>>> import numpy as np
>>> np.set_printoptions(suppress=True, linewidth=140)
>>> data = np.load("run15.npy")
>>> data
array([[-2,  0,  0,  0,  0],
       [ 0, -1,  0,  0,  0],
       [ 0,  0,  3,  0,  0],
       [ 0,  0,  0,  1,  0],
       [ 0,  0,  0,  0, -3]])
>>> # symmetric
>>> np.round(np.linalg.pinv(data), 1)
array([[-0.5,  0. ,  0. ,  0. ,  0. ],
       [ 0. , -1. ,  0. ,  0. ,  0. ],
       [ 0. ,  0. ,  0.3,  0. ,  0. ],
       [ 0. ,  0. ,  0. ,  1. ,  0. ],
       [ 0. ,  0. ,  0. ,  0. , -0.3]])
>>> data @ data.T
array([[4, 0, 0, 0, 0],
       [0, 1, 0, 0, 0],
       [0, 0, 9, 0, 0],
       [0, 0, 0, 1, 0],
       [0, 0, 0, 0, 9]])
>>> data.T @ data
array([[4, 0, 0, 0, 0],
       [0, 1, 0, 0, 0],
       [0, 0, 9, 0, 0],
       [0, 0, 0, 1, 0],
       [0, 0, 0, 0, 9]])
>>> np.round(np.linalg.norm(data, axis=0), 1)
array([2., 1., 3., 1., 3.])
>>> data @ data
array([[4, 0, 0, 0, 0],
       [0, 1, 0, 0, 0],
       [0, 0, 9, 0, 0],
       [0, 0, 0, 1, 0],
       [0, 0, 0, 0, 9]])
>>> round(np.abs(np.linalg.eigvals(data)).max(), 1)
np.float64(3.0)
>>> np.linalg.determinant(data)
Traceback (most recent call last):
  File "<python-input-11>", line 1, in <module>
    np.linalg.determinant(data)
    ^^^^^^^^^^^^^^^^^^^^^
AttributeError: module 'numpy.linalg' has no attribute 'determinant'
>>> np.trace(data)
np.int64(-2)
>>> np.linalg.matrix_power(data, 3)
array([[ -8,   0,   0,   0,   0],
       [  0,  -1,   0,   0,   0],
       [  0,   0,  27,   0,   0],
       [  0,   0,   0,   1,   0],
       [  0,   0,   0,   0, -27]])
>>> def softmax(z):
...     e = np.exp(z - z.max(axis=-1, keepdims=True))
...     return e / e.sum(axis=-1, keepdims=True)
... 
>>> np.round(softmax(data[2]), 1) + 0
array([0. , 0. , 0.8, 0. , 0. ])
>>> np.round(softmax(data[2] + 4), 1) + 0
array([0. , 0. , 0.8, 0. , 0. ])
>>> np.round(softmax(data).sum(axis=1), 1)
array([1., 1., 1., 1., 1.])
>>> scores = data @ data.T / np.sqrt(5)
>>> softmax(scores).round(6).argmax(axis=1)
array([0, 1, 2, 3, 4])
>>> np.round(softmax(scores + np.triu(np.full(scores.shape, -np.inf), 1)), 1) + 0
array([[1. , 0. , 0. , 0. , 0. ],
       [0.4, 0.6, 0. , 0. , 0. ],
       [0. , 0. , 1. , 0. , 0. ],
       [0.2, 0.2, 0.2, 0.3, 0. ],
       [0. , 0. , 0. , 0. , 0.9]])
>>> np.round(softmax(scores), 1) + 0
array([[0.6, 0.1, 0.1, 0.1, 0.1],
       [0.2, 0.3, 0.2, 0.2, 0.2],
       [0. , 0. , 0.9, 0. , 0. ],
       [0.2, 0.2, 0.2, 0.3, 0.2],
       [0. , 0. , 0. , 0. , 0.9]])
>>> A2 = np.linalg.inv(data)
>>> np.allclose(A2, data.T)
False
>>> round(float(np.linalg.det(data) * np.linalg.det(A2)), 1)
1.0
>>> A2.round(1)
array([[-0.5, -0. , -0. , -0. , -0. ],
       [-0. , -1. , -0. , -0. , -0. ],
       [ 0. ,  0. ,  0.3,  0. ,  0. ],
       [ 0. ,  0. ,  0. ,  1. ,  0. ],
       [-0. , -0. , -0. , -0. , -0.3]])
>>> np.round(np.linalg.eigvals(data), 1)
array([-2., -1.,  3.,  1., -3.])
>>> np.round(np.linalg.eigvals(data).sum().real, 1)
np.float64(-2.0)
>>> np.einsum("ij,ji->", data, data)
np.int64(24)
>>> round(float(np.linalg.det(2 * data)), 1), round(float(np.linalg.det(data)), 1)
(-576.0, -18.0)
>>> np.poly(data)
array([  1.,   2., -10., -20.,   9.,  18.])
